>>> import numpy as np
>>> np.set_printoptions(precision=4, suppress=True, linewidth=120, sign=" ")
>>> tidy = lambda a: np.round(a, 4) + 0
>>> K = np.load("out0.npy")
>>> K
array([[-10.1796,   4.4204,   0.6105],
       [ -8.3391, -13.4582, -15.0303],
       [  8.0359,   7.9565,   3.6684],
       [ -7.1635,  -7.5573,  -3.7842],
       [ -9.5171,   7.3044,  12.1111],
       [  1.0124,   0.7292,  -0.7262],
       [  3.8444,  -8.204 , -16.1407],
       [-12.4093,  -3.0694,   4.037 ],
       [ -7.0643,   3.5804,  -7.3834],
       [  2.6886,   6.2872,  11.3066],
       [-20.4687,   5.8427,   0.8437],
       [-11.7194,  -9.2308,   9.563 ]])
>>> x0 = np.array([6, 4, 3])
>>> target = K @ x0
>>> c, lr = np.zeros(3), 1 / np.linalg.norm(K, 2) ** 2
>>> for i in range(40):
...     c -= lr * K.T @ (K @ c - target)
...     if i % 10 == 0: print(i, round(np.linalg.norm(K @ c - target), 4))
... 
0 17.5125
10 0.488
20 0.0312
30 0.002
>>> tidy(c)
array([ 6.,  4.,  3.])
>>> idx = K[:, 1] > np.median(K[:, 1])
>>> r0 = K[idx].mean(axis=0) - K[~idx].mean(axis=0)
>>> ((K - K.mean(axis=0)) @ r0 > 0).astype(int)
array([ 1,  0,  1,  0,  1,  1,  0,  0,  0,  1,  1,  0])
>>> idx.astype(int)
array([ 1,  0,  1,  0,  1,  0,  0,  0,  1,  1,  1,  0])
>>> tidy(r0)
array([-0.2884, 12.697 ,  7.2064])
>>> mat = np.loadtxt("w.csv", delimiter=",")
>>> tidy(mat)
array([[ 3.9265, -8.6585, -3.1005],
       [-2.7485, -6.1399,  7.3991],
       [ 3.748 ,  4.1608, -8.2849],
       [-3.902 , -3.7878,  8.3921],
       [-5.0644,  5.9609,  6.2305],
       [ 2.242 , -9.7412,  0.2856],
       [-1.5879, -7.7741,  6.0862],
       [-4.9015, -0.4692,  8.7037],
       [ 0.0754, -9.2379,  3.8282],
       [-0.4178, -8.9005,  4.5394],
       [ 2.1142, -9.7604,  0.5156],
       [ 5.3132, -3.3073, -7.7994],
       [-0.4259,  9.4294, -3.3023],
       [ 4.8331,  0.7828, -8.7194],
       [ 0.1206,  9.1133, -4.1149],
       [ 5.0981, -5.7915, -6.3615],
       [ 4.6304,  1.5994, -8.7179],
       [ 5.0661, -5.9528, -6.2369],
       [-5.2444,  4.7695,  7.0533],
       [-2.6601, -6.2858,  7.3084],
       [ 5.3052, -2.827 , -7.9914],
       [-4.9777,  6.341 ,  5.9172],
       [-2.8489, -5.9692,  7.5002],
       [-4.9076,  6.6048,  5.6826],
       [ 0.0113,  9.1844, -3.9557]])
>>> Xs = mat - mat.mean(axis=0)
>>> vecs = np.linalg.svd(Xs)[2][:2]
>>> out = Xs - Xs @ vecs.T @ vecs
>>> print(np.linalg.norm(out, axis=1).round(6).argmax())
0
>>> tidy(np.diag(vecs.T @ vecs))
array([ 0.2823,  0.9562,  0.7615])
